>>> import numpy as np
>>> from numpy import linalg as LA
>>> np.set_printoptions(precision=2, suppress=True, linewidth=140)
>>> M = np.load("test17.npy")
>>> M
array([[-1.  ,  3.1 ,  3.79],
       [-3.59, -3.  , -1.76],
       [ 4.33, -0.35, -2.47],
       [ 0.2 , -1.71,  4.69],
       [ 1.85, -1.91, -4.24],
       [ 0.85, -0.85, -4.85],
       [-0.55, -3.92,  3.05],
       [ 3.6 , -1.68,  3.04],
       [ 3.07, -2.74, -2.84],
       [-0.26, -4.67, -1.78],
       [-1.3 , -3.76, -3.03],
       [ 0.  ,  1.02,  4.9 ],
       [-1.86, -4.36, -1.58],
       [-0.89,  1.58,  4.66],
       [ 1.36,  4.2 , -2.34],
       [ 4.13,  2.29, -1.65],
       [ 2.83, -1.2 , -3.95],
       [-3.79,  2.84,  1.6 ]])
>>> C2 = np.cov(M, rowvar=False)
>>> np.round(np.corrcoef(M[:, 2], M[:, 0])[0, 1], 2)
np.float64(-0.28)
>>> M.std(axis=0)
array([2.38, 2.69, 3.33])
>>> LA.eigvalsh(C2)[::-1]
array([13.45,  7.57,  4.37])
>>> np.corrcoef(M.T)
array([[ 1.  ,  0.09, -0.28],
       [ 0.09,  1.  ,  0.27],
       [-0.28,  0.27,  1.  ]])
>>> out = np.c_[M[:, :1] @ np.array([[0]]), np.array([-3, 1, 2, 1, -3, 1, -3, 0, -3, -1, 0, -3, -2, 2, 0, -1, -1, 2])]
>>> out
array([[ 0., -3.],
       [ 0.,  1.],
       [ 0.,  2.],
       [ 0.,  1.],
       [ 0., -3.],
       [ 0.,  1.],
       [ 0., -3.],
       [ 0.,  0.],
       [ 0., -3.],
       [ 0., -1.],
       [ 0.,  0.],
       [ 0., -3.],
       [ 0., -2.],
       [ 0.,  2.],
       [ 0.,  0.],
       [ 0., -1.],
       [ 0., -1.],
       [ 0.,  2.]])
>>> LA.norm(out - M @ LA.lstsq(M, out)[0], axis=0)
array([0.  , 7.58])
>>> round(np.trace(LA.pinv(out) @ out), 2)
np.float64(1.0)
>>> np.unique(out.round(6), axis=0).shape
(6, 2)
>>> np.abs(np.diag(LA.qr(out)[1])) > 1e-9
array([False,  True])
>>> Xc = (M - M.mean(axis=0)) / M.std(axis=0)
>>> np.argwhere(np.abs(Xc) > 2)
array([], shape=(0, 2), dtype=int64)
>>> beta = LA.lstsq(np.delete(Xc, 1, axis=1), Xc[:, 1])[0]
>>> round(1 - np.var(Xc[:, 1] - np.delete(Xc, 1, axis=1) @ beta), 2)
np.float64(0.1)
>>> np.abs(beta).argmax()
np.int64(1)
>>> F = np.load("sample8.npy")
>>> F
array([[-0.6 ,  0.5 ,  0.1 , -1.  , -0.22],
       [-0.9 , -1.2 , -0.1 , -0.8 ,  0.17],
       [ 0.2 , -0.3 , -0.8 ,  0.  ,  1.62],
       [-0.2 ,  1.5 ,  0.4 ,  0.2 , -0.83],
       [-1.  , -1.4 , -0.2 ,  0.7 ,  0.37],
       [-0.1 , -1.6 ,  0.8 ,  1.1 , -1.74],
       [-1.3 ,  0.2 ,  0.4 , -0.5 , -0.87],
       [-1.  ,  1.5 , -0.1 ,  0.3 ,  0.12],
       [ 2.2 ,  0.5 , -0.1 , -0.4 ,  0.21],
       [-0.8 ,  0.6 ,  0.2 ,  0.9 , -0.42],
       [-1.6 ,  0.2 ,  0.9 ,  1.7 , -1.69],
       [-0.1 , -0.6 , -0.9 ,  0.4 ,  1.83],
       [ 0.1 ,  1.1 , -1.7 , -0.4 ,  3.47],
       [ 1.1 , -1.  , -0.7 , -0.4 ,  1.38],
       [ 1.  , -1.9 ,  0.4 , -0.3 , -0.84],
       [-1.3 ,  1.1 , -0.3 , -0.2 ,  0.7 ],
       [-0.3 , -0.5 ,  1.8 , -0.2 , -3.58],
       [ 0.9 , -0.5 ,  0.4 , -1.3 , -0.72],
       [ 1.2 , -0.5 , -2.6 , -0.6 ,  5.23]])
>>> proj = F @ LA.solve(F.T @ F, F.T)
>>> np.round(LA.eigvalsh(proj), 2) + 0
array([0., 0., 0., 0., 0., 0., 0., 0., 0., 0., 0., 0., 0., 0., 1., 1., 1., 1., 1.])
>>> np.allclose(proj @ proj, proj)
True
>>> np.round(np.trace(proj), 2)
np.float64(5.0)
>>> proj @ F[:, 0]
array([-0.6, -0.9,  0.2, -0.2, -1. , -0.1, -1.3, -1. ,  2.2, -0.8, -1.6, -0.1,  0.1,  1.1,  1. , -1.3, -0.3,  0.9,  1.2])
>>> np.diag(proj)
array([0.2 , 0.33, 0.05, 0.18, 0.25, 0.41, 0.27, 0.31, 0.35, 0.11, 0.57, 0.13, 0.24, 0.11, 0.22, 0.27, 0.27, 0.33, 0.42])
>>> idx = F[:, 2] > np.median(F[:, 2])
>>> f = F[idx].mean(axis=0) - F[~idx].mean(axis=0)
>>> idx.astype(int)
array([1, 0, 0, 1, 0, 1, 1, 0, 0, 1, 1, 0, 0, 0, 1, 0, 1, 1, 0])
>>> round((((F - F.mean(axis=0)) @ f > 0) == idx).mean(), 2)
np.float64(0.84)
>>> ((F - F.mean(axis=0)) @ f > 0).astype(int)
array([1, 1, 0, 1, 1, 1, 1, 1, 0, 1, 1, 0, 0, 0, 1, 0, 1, 1, 0])
>>> f
array([-0.38, -0.09,  1.35,  0.21, -2.72])
>>> def softmax(z):
...     e = np.exp(z - z.max(axis=-1, keepdims=True))
...     return e / e.sum(axis=-1, keepdims=True)
... 
>>> softmax(F[3])
array([0.1 , 0.53, 0.18, 0.14, 0.05])
>>> softmax(F).sum(axis=1)
array([1., 1., 1., 1., 1., 1., 1., 1., 1., 1., 1., 1., 1., 1., 1., 1., 1., 1., 1.])
>>> scores = F @ F.T / np.sqrt(5)
>>> softmax(scores)[3] @ F
array([-0.55,  0.4 ,  0.43,  0.19, -0.85])
>>> softmax(scores).round(6).argmax(axis=1)
array([ 0,  1, 18,  3,  4, 16, 16,  7,  8, 10, 10, 18, 18, 18, 14, 12, 16, 16, 18])
>>> Xc = F - F.mean(axis=0)
>>> evecs = LA.svd(Xc)[2][:4]
>>> out = Xc - Xc @ evecs.T @ evecs
>>> np.round(out.std(axis=0), 2) + 0
array([0.  , 0.  , 0.02, 0.  , 0.01])
>>> np.round(np.cov(Xc @ evecs.T, rowvar=False), 2) + 0
array([[4.96, 0.  , 0.  , 0.  ],
       [0.  , 1.34, 0.  , 0.  ],
       [0.  , 0.  , 0.77, 0.  ],
       [0.  , 0.  , 0.  , 0.38]])
>>> np.diag(evecs.T @ evecs)
array([1. , 1. , 0.2, 1. , 0.8])
>>> np.round(LA.norm(out) / LA.norm(Xc), 2)
np.float64(0.01)
>>> (Xc @ evecs.T).std(axis=0)
array([2.17, 1.13, 0.85, 0.6 ])
>>> LA.norm(out, axis=1).round(6).argmax()
np.int64(10)
>>> out = np.array([[1, 1], [1, -1]])
>>> rng = np.random.default_rng(80004)
>>> data = np.kron(out, np.kron(out, out))[rng.permutation(8)][:6]
>>> data
array([[ 1,  1, -1, -1, -1, -1,  1,  1],
       [ 1,  1, -1, -1,  1,  1, -1, -1],
       [ 1, -1,  1, -1,  1, -1,  1, -1],
       [ 1,  1,  1,  1,  1,  1,  1,  1],
       [ 1, -1, -1,  1,  1, -1, -1,  1],
       [ 1, -1,  1, -1, -1,  1, -1,  1]])
>>> LA.norm(data, axis=1)
array([2.83, 2.83, 2.83, 2.83, 2.83, 2.83])
>>> round(LA.norm(data[2], 1), 2), np.round(LA.norm(data[2], np.inf), 2)
(np.float64(8.0), np.float64(1.0))
>>> round(float(LA.norm(data) ** 2 / LA.norm(data, 2) ** 2), 2)
6.0
>>> np.round(LA.norm(data, "nuc"), 2)
np.float64(16.97)
>>> w1 = np.array([[3, 0, 2],
...     [0, 2, 3],
...     [2, 3, 0],
...     [2, 2, 2],
...     [1, 3, 1],
...     [0, 0, 1],
...     [1, 1, 3],
...     [3, 3, 3]])
>>> beta = np.array([3, -3, 0])
>>> H = np.maximum(data @ w1 + beta, 0)
>>> LA.matrix_rank(H)
np.int64(3)
>>> (H > 0).astype(int)
array([[1, 0, 1],
       [0, 0, 0],
       [1, 0, 0],
       [1, 1, 1],
       [1, 0, 1],
       [1, 0, 0]])
>>> H
array([[ 5,  0,  7],
       [ 0,  0,  0],
       [ 5,  0,  0],
       [15, 11, 15],
       [ 9,  0,  1],
       [ 7,  0,  0]])
>>> (H > 0).mean(axis=0)
array([0.83, 0.17, 0.5 ])
>>> C = np.array([[1, 1], [3, 3], [0, 0]])
>>> H @ C
array([[ 5,  5],
       [ 0,  0],
       [ 5,  5],
       [48, 48],
       [ 9,  9],
       [ 7,  7]])
>>> (H @ C).round(6).argmax(axis=1)
array([0, 0, 0, 0, 0, 0])
>>> data.ravel(order="F")
array([ 1,  1,  1,  1,  1,  1,  1,  1, -1,  1, -1, -1, -1, -1,  1,  1, -1,  1, -1, -1, -1,  1,  1, -1, -1,  1,  1,  1,  1, -1, -1,  1, -1,
        1, -1,  1,  1, -1,  1,  1, -1, -1,  1, -1, -1,  1,  1,  1])
>>> T = data.reshape(6, 2, -1)
>>> np.einsum("ihd,jhd->hij", T, T).shape
(2, 6, 6)
>>> np.swapaxes(T, 1, 2)[4]
array([[ 1,  1],
       [-1, -1],
       [-1, -1],
       [ 1,  1]])
>>> A = np.load("case13.npy")
>>> A
array([[ -2.88,   5.14,   2.57,  -1.14,   4.36],
       [  3.6 ,   5.65,   6.73,   2.99,  11.4 ],
       [  5.43,  -1.04,  -7.96,  10.92, -10.1 ],
       [  9.5 ,   8.35,  -7.08,  -6.94,   0.77],
       [  1.08, -22.63,   0.31,   1.81,  -3.42],
       [ -4.83,   4.89, -15.84,   0.09,  10.74],
       [ -1.03,   2.1 ,   9.18,  -1.65,   5.57],
       [ -3.45,   5.88,   0.81,   2.22,   5.6 ],
       [  7.8 , -19.3 ,  -0.14,  -7.2 ,   4.11],
       [ 17.08,  -5.28,  -2.58,  -1.43, -21.39],
       [ -6.16,   9.84,  22.32,  -2.17,   8.4 ],
       [ -1.31,   5.9 ,  10.68,   7.38,   4.5 ],
       [ -9.84,  10.26, -18.23,   0.18, -15.55],
       [-13.13,  -8.39,  -3.72,  -0.49,  -0.24],
       [  0.61,  10.18, -12.07,  14.29,  19.71],
       [  2.78,   9.66,  13.38,   3.64,   6.14],
       [ -3.09,  -4.93,  14.05,   3.5 ,  -6.52],
       [  0.57,  11.34,   4.59,   0.83, -12.69],
       [ 12.65,  -1.42,  -8.61,   5.66,  12.65],
       [ -4.78, -10.02,  14.36,  -0.55,  12.33],
       [ -3.26,  -6.49, -18.81,  -9.25,   3.4 ],
       [  9.77,  -1.78, -14.38,   3.61,   4.97],
       [ -6.45,  -2.  ,  -1.27, -13.21,   8.41],
       [-10.63,   9.58,  -8.46,  -3.81, -12.47],
       [ -4.96,   7.95,   2.63,   7.05,   0.25],
       [ -2.82,   7.38,   7.75,   1.65,   0.36],
       [ -7.6 ,  -2.2 ,   2.29,  -0.96,   2.28],
       [  0.62,  15.14,  -3.91,   3.76,  10.77],
       [ -3.64,  13.88, -18.91,  -3.75,  11.24],
       [ 10.33,  -1.04,   2.59,   1.88,   4.77],
       [  6.  ,  -5.75, -17.2 ,  -0.46, -13.97],
       [ -4.39,   6.81,  -0.01,   1.05,  -0.14],
       [  0.29,  -3.25,   6.14,  -2.53,   0.82],
       [  7.88,   7.  ,   3.89,  -2.35,  -0.77],
       [  3.15,   0.18,  -0.48,   4.07,  -1.42]])
>>> C2 = A.T @ A
>>> (A @ A.T).shape
(35, 35)
>>> LA.matrix_rank(C2)
np.int64(5)
